>>> import numpy as np
>>> import numpy.linalg as la
>>> np.set_printoptions(suppress=True, linewidth=160)
>>> K = np.load("arr.npy")
>>> print(K)
[[ 5  5  1  3]
 [ 5 10  1  7]
 [ 1  1  1  1]
 [ 3  7  1  6]]
>>> ev, V = la.eig(K)
>>> print(np.round(K @ V[:, 0] - ev[0] * V[:, 0], 2) + 0)
[0. 0. 0. 0.]
>>> print(ev.round(2))
[18.06  2.6   0.34  1.  ]
>>> print(np.round(np.prod(ev), 2))
16.0
>>> B = np.array([[1, 2], [0, 2], [1, 2], [1, 2]])
>>> print(np.einsum("ik,kj->ij", K, B))
[[ 9 28]
 [13 46]
 [ 3  8]
 [10 34]]
>>> print(K @ B)
[[ 9 28]
 [13 46]
 [ 3  8]
 [10 34]]
>>> print(np.einsum("ik,kj->ji", K, B))
[[ 9 13  3 10]
 [28 46  8 34]]
>>> ev, V = la.eigh(K)
>>> x = np.array([-2, 0, 0, 2])
>>> print(x @ K @ x / (x @ x), round(ev[0], 2), round(float(ev[-1]), 2))
2.5 0.34 18.06
>>> print(np.round(V * np.maximum(ev, 0) @ V.T, 2))
[[ 5.  5.  1.  3.]
 [ 5. 10.  1.  7.]
 [ 1.  1.  1.  1.]
 [ 3.  7.  1.  6.]]
>>> print(x @ K @ x)
20
>>> print(np.round(la.eigvalsh(K[1:, 1:]), 2))
[ 0.58  1.   15.42]
>>> print((np.sign(V[:, -1].round(6)) == np.sign(V[0, -1].round(6))).astype(int))
[1 1 1 1]
>>> P = np.triu(np.array([[2, 1, 1, 1], [1, 1, 3, 0], [3, 0, 1, 2], [1, 2, 1, 3]]), 1) + np.eye(4)
>>> B = P @ K @ la.inv(P)
>>> print(B)
[[ 14.   9. -37.  77.]
 [  8.   5. -19.  40.]
 [  7.   8. -28.  62.]
 [  3.   4. -14.  31.]]
>>> print(P @ K - K @ P)
[[  9.  13. -17.   7.]
 [  3.  -2. -32.  -4.]
 [  6.  13.  -2.   9.]
 [  0.  -3. -24.  -5.]]
>>> print(la.matrix_rank(B))
4
>>> print(np.trace(B), np.trace(K))
22.0 22
>>> print(round(la.eigvals(K).sum().real, 2))
22.0
>>> print(round(la.det(K[::-1]), 2))
16.0
>>> print(np.kron(np.eye(2, dtype=int), K))
[[ 5  5  1  3  0  0  0  0]
 [ 5 10  1  7  0  0  0  0]
 [ 1  1  1  1  0  0  0  0]
 [ 3  7  1  6  0  0  0  0]
 [ 0  0  0  0  5  5  1  3]
 [ 0  0  0  0  5 10  1  7]
 [ 0  0  0  0  1  1  1  1]
 [ 0  0  0  0  3  7  1  6]]
>>> print(np.einsum("ij,ji->", K, K))
334
>>> print(np.einsum("ii->", K))
22
>>> arr = np.array([[2.1, -2.0, 0.0, 2.0],
...     [-2.0, 1.1, 0.0, 2.0],
...     [-1.0, -2.0, 0.1, 0.0],
...     [2.0, -2.0, 0.0, 2.1]])
>>> x = np.array([1, 1, 2, 2])
>>> h1 = np.maximum(arr @ x, 0)
>>> print(h1.round(2))
[4.1 3.1 0.  4.2]
>>> print(np.round(np.maximum(arr @ x, 0) - np.maximum(-arr @ x, 0), 2))
[ 4.1  3.1 -2.8  4.2]
>>> print(np.round(np.tanh(arr @ x), 2))
[ 1.    1.   -0.99  1.  ]
>>> print(arr * (h1 > 1e-9)[:, None])
[[ 2.1 -2.   0.   2. ]
 [-2.   1.1  0.   2. ]
 [-0.  -0.   0.   0. ]
 [ 2.  -2.   0.   2.1]]
>>> theta = np.radians(120)
>>> R = np.eye(4)
>>> R[1, 1] = R[2, 2] = np.cos(theta)
>>> R[1, 2], R[2, 1] = -np.sin(theta), np.sin(theta)
>>> print(R.round(2))
[[ 1.    0.    0.    0.  ]
 [ 0.   -0.5  -0.87  0.  ]
 [ 0.    0.87 -0.5   0.  ]
 [ 0.    0.    0.    1.  ]]
>>> B = arr @ R.T
>>> print(B.round(2))
[[ 2.1   1.   -1.73  2.  ]
 [-2.   -0.55  0.95  2.  ]
 [-1.    0.91 -1.78  0.  ]
 [ 2.    1.   -1.73  2.1 ]]
>>> print(np.allclose(la.norm(arr, axis=1), la.norm(B, axis=1)))
True
>>> print(np.round(la.svd(arr, compute_uv=False), 2) + 0, np.round(la.svd(B, compute_uv=False), 2) + 0)
[5.08 2.94 2.15 0.  ] [5.08 2.94 2.15 0.  ]
>>> print(np.round(np.abs(B - arr).max(axis=0), 2))
[0.   3.   1.88 0.  ]
>>> print(np.allclose(arr @ arr.T, B @ B.T))
True
>>> print((arr - arr.T) / 2)
[[ 0.   0.   0.5  0. ]
 [ 0.   0.   1.   2. ]
 [-0.5 -1.   0.   0. ]
 [ 0.  -2.   0.   0. ]]
>>> print(np.allclose(arr @ arr.T, arr.T @ arr))
False
>>> print(np.trace(arr))
5.4
>>> print((arr + arr.T) / 2)
[[ 2.1 -2.  -0.5  2. ]
 [-2.   1.1 -1.   0. ]
 [-0.5 -1.   0.1  0. ]
 [ 2.   0.   0.   2.1]]
>>> print(np.allclose(arr, arr.T))
False
>>> print(np.round(np.sort(np.abs(la.eigvals(arr))), 2))
[0.1 0.1 1.1 4.1]
>>> rng = np.random.default_rng(5024)
>>> F = np.triu(rng.random((4, 4)) < 0.6, 1).astype(int)
>>> F = F + F.T
>>> print(F)
[[0 1 1 1]
 [1 0 1 1]
 [1 1 0 1]
 [1 1 1 0]]
>>> print(np.all(la.eigvalsh(F) > 0))
False
>>> print(round(la.eigvalsh(F).min(), 2))
-1.0
>>> print([round(float(la.det(F[:i, :i])), 2) + 0 for i in range(1, 5)])
[0.0, -1.0, 2.0, -3.0]
